In [1]: import numpy as np

In [2]: np.set_printoptions(precision=3, suppress=True, linewidth=100)

In [3]: rng = np.random.default_rng(4820)

In [4]: z = rng.integers(0, 3, 6)

In [5]: F = np.array([[-2, -1, 0, -2, 0, -1],
   ...:     [0, 2, 1, -2, 0, 1],
   ...:     [1, 0, -1, 0, -1, -2],
   ...:     [2, 1, 1, -1, -1, 1],
   ...:     [1, 0, 1, 2, -2, -2],
   ...:     [2, 0, 0, 1, 2, 1]]) * (z[:, None] == z)

In [6]: F
Out[6]: 
array([[-2,  0,  0, -2,  0,  0],
       [ 0,  2,  1,  0,  0,  1],
       [ 0,  0, -1,  0, -1, -2],
       [ 2,  0,  0, -1,  0,  0],
       [ 0,  0,  1,  0, -2, -2],
       [ 0,  0,  0,  0,  2,  1]])

In [7]: np.round(np.linalg.det(F), 3)
Out[7]: np.float64(-60.0)

In [8]: print((F != 0).astype(int))
[[1 0 0 1 0 0]
 [0 1 1 0 0 1]
 [0 0 1 0 1 1]
 [1 0 0 1 0 0]
 [0 0 1 0 1 1]
 [0 0 0 0 1 1]]

In [9]: (np.linalg.matrix_power((F != 0) + (F.T != 0) + np.eye(6), 6) > 0).astype(int)
Out[9]: 
array([[1, 0, 0, 1, 0, 0],
       [0, 1, 1, 0, 1, 1],
       [0, 1, 1, 0, 1, 1],
       [1, 0, 0, 1, 0, 0],
       [0, 1, 1, 0, 1, 1],
       [0, 1, 1, 0, 1, 1]])

In [10]: print(F @ F)
[[ 0  0  0  6  0  0]
 [ 0  4  1  0  1  1]
 [ 0  0  0  0 -1  2]
 [-6  0  0 -3  0  0]
 [ 0  0 -3  0 -1  0]
 [ 0  0  2  0 -2 -3]]

In [11]: np.sort(np.linalg.eigvals(F).real)
Out[11]: array([-1.526, -1.5  , -1.5  , -0.237, -0.237,  2.   ])

In [12]: other = np.linalg.invert(F)
Traceback (most recent call last):
  Cell In[12], line 1
    other = np.linalg.invert(F)
AttributeError: module 'numpy.linalg' has no attribute 'invert'


In [13]: other = np.linalg.inv(F)

In [14]: round(np.linalg.slogdet(F)[0], 3)
Out[14]: np.float64(-1.0)

In [15]: np.linalg.det(F) * other
Out[15]: 
array([[ 10.,   0.,   0., -20.,   0.,   0.],
       [ -0., -30., -24.,  -0.,   6.,  -6.],
       [  0.,   0.,  24.,   0., -36., -24.],
       [ 20.,   0.,   0.,  20.,   0.,   0.],
       [  0.,   0., -12.,   0., -12., -48.],
       [  0.,   0.,  24.,   0.,  24.,  36.]])

In [16]: (np.abs(other) > 1e-9).astype(int)
Out[16]: 
array([[1, 0, 0, 1, 0, 0],
       [0, 1, 1, 0, 1, 1],
       [0, 0, 1, 0, 1, 1],
       [1, 0, 0, 1, 0, 0],
       [0, 0, 1, 0, 1, 1],
       [0, 0, 1, 0, 1, 1]])

In [17]: np.round(np.linalg.inv(other), 3) + 0
Out[17]: 
array([[-2.,  0.,  0., -2.,  0.,  0.],
       [ 0.,  2.,  1.,  0.,  0.,  1.],
       [ 0.,  0., -1.,  0., -1., -2.],
       [ 2.,  0.,  0., -1.,  0.,  0.],
       [ 0.,  0.,  1.,  0., -2., -2.],
       [ 0.,  0.,  0.,  0.,  2.,  1.]])

In [18]: print(round(np.linalg.det(F), 3))
-60.0

In [19]: print(np.linalg.matrix_power(F, 3))
[[12  0  0 -6  0  0]
 [ 0  8  4  0 -1  1]
 [ 0  0 -1  0  6  4]
 [ 6  0  0 15  0  0]
 [ 0  0  2  0  5  8]
 [ 0  0 -4  0 -4 -3]]

In [20]: np.sort(np.abs(np.linalg.eigvals(F)))
Out[20]: array([1.526, 1.81 , 1.81 , 2.   , 2.449, 2.449])

In [21]: (F - F.T) / 2
Out[21]: 
array([[ 0. ,  0. ,  0. , -2. ,  0. ,  0. ],
       [ 0. ,  0. ,  0.5,  0. ,  0. ,  0.5],
       [ 0. , -0.5,  0. ,  0. , -1. , -1. ],
       [ 2. ,  0. ,  0. ,  0. ,  0. ,  0. ],
       [ 0. ,  0. ,  1. ,  0. ,  0. , -2. ],
       [ 0. , -0.5,  1. ,  0. ,  2. ,  0. ]])

In [22]: x0 = np.array([1, -2, 1, 1, -2, 0])

In [23]: h = np.maximum(F @ x0, 0)

In [24]: h
Out[24]: array([0, 0, 1, 1, 5, 0])

In [25]: O, r_ = np.linalg.qr(F)

In [26]: print(np.allclose(r_.T @ r_, F.T @ F))
True

In [27]: print(O.shape, r_.shape)
(6, 6) (6, 6)

In [28]: O
Out[28]: 
array([[-0.707,  0.   ,  0.   ,  0.707,  0.   ,  0.   ],
       [ 0.   ,  1.   ,  0.   ,  0.   ,  0.   ,  0.   ],
       [ 0.   , -0.   , -0.707,  0.   , -0.514,  0.485],
       [ 0.707, -0.   ,  0.   ,  0.707,  0.   ,  0.   ],
       [ 0.   , -0.   ,  0.707, -0.   , -0.514,  0.485],
       [ 0.   , -0.   ,  0.   , -0.   ,  0.686,  0.728]])

In [29]: round(np.trace(O @ O.T), 3)
Out[29]: np.float64(6.0)

In [30]: M = np.load("dump.npy")

In [31]: M
Out[31]: 
array([[ 0.5,  2.3,  0.2, -0.7, -1.6, -0.5],
       [ 0. ,  0.1,  0.5, -1.3, -1.5,  2. ],
       [ 1. ,  0.3,  2.4, -0.5,  1. ,  0.1],
       [-0.7, -0.2, -0.9,  0.4, -1.2,  0.6],
       [-0.1, -0.4,  1.6,  0.3, -0.5, -1. ],
       [-0.4,  1.5, -0.1, -1.4, -0.2,  1.2],
       [ 0.3, -0.4,  1.4,  0. ,  0.9, -0.8],
       [ 1.3, -0.2,  0.3,  0. , -1.4,  0.4],
       [ 0.2,  0. , -0.9,  1. , -0.2, -1.6]])

In [32]: x0 = np.array([4, 4, 2, 0, 5, 4])

In [33]: (M * x0).sum(axis=1)
Out[33]: array([ 1.6,  1.9, 15.4, -9. , -5.3,  8. ,  3.7, -0.4, -8.4])

In [34]: M * x0
Out[34]: 
array([[ 2. ,  9.2,  0.4, -0. , -8. , -2. ],
       [ 0. ,  0.4,  1. , -0. , -7.5,  8. ],
       [ 4. ,  1.2,  4.8, -0. ,  5. ,  0.4],
       [-2.8, -0.8, -1.8,  0. , -6. ,  2.4],
       [-0.4, -1.6,  3.2,  0. , -2.5, -4. ],
       [-1.6,  6. , -0.2, -0. , -1. ,  4.8],
       [ 1.2, -1.6,  2.8,  0. ,  4.5, -3.2],
       [ 5.2, -0.8,  0.6,  0. , -7. ,  1.6],
       [ 0.8,  0. , -1.8,  0. , -1. , -6.4]])

In [35]: M @ np.ones(6)
Out[35]: array([ 0.2, -0.2,  4.3, -2. , -0.1,  0.6,  1.4,  0.4, -1.5])

In [36]: M @ x0
Out[36]: array([ 1.6,  1.9, 15.4, -9. , -5.3,  8. ,  3.7, -0.4, -8.4])

In [37]: M @ np.eye(6)[4]
Out[37]: array([-1.6, -1.5,  1. , -1.2, -0.5, -0.2,  0.9, -1.4, -0.2])

In [38]: (M @ x0).argmax()
Out[38]: np.int64(2)
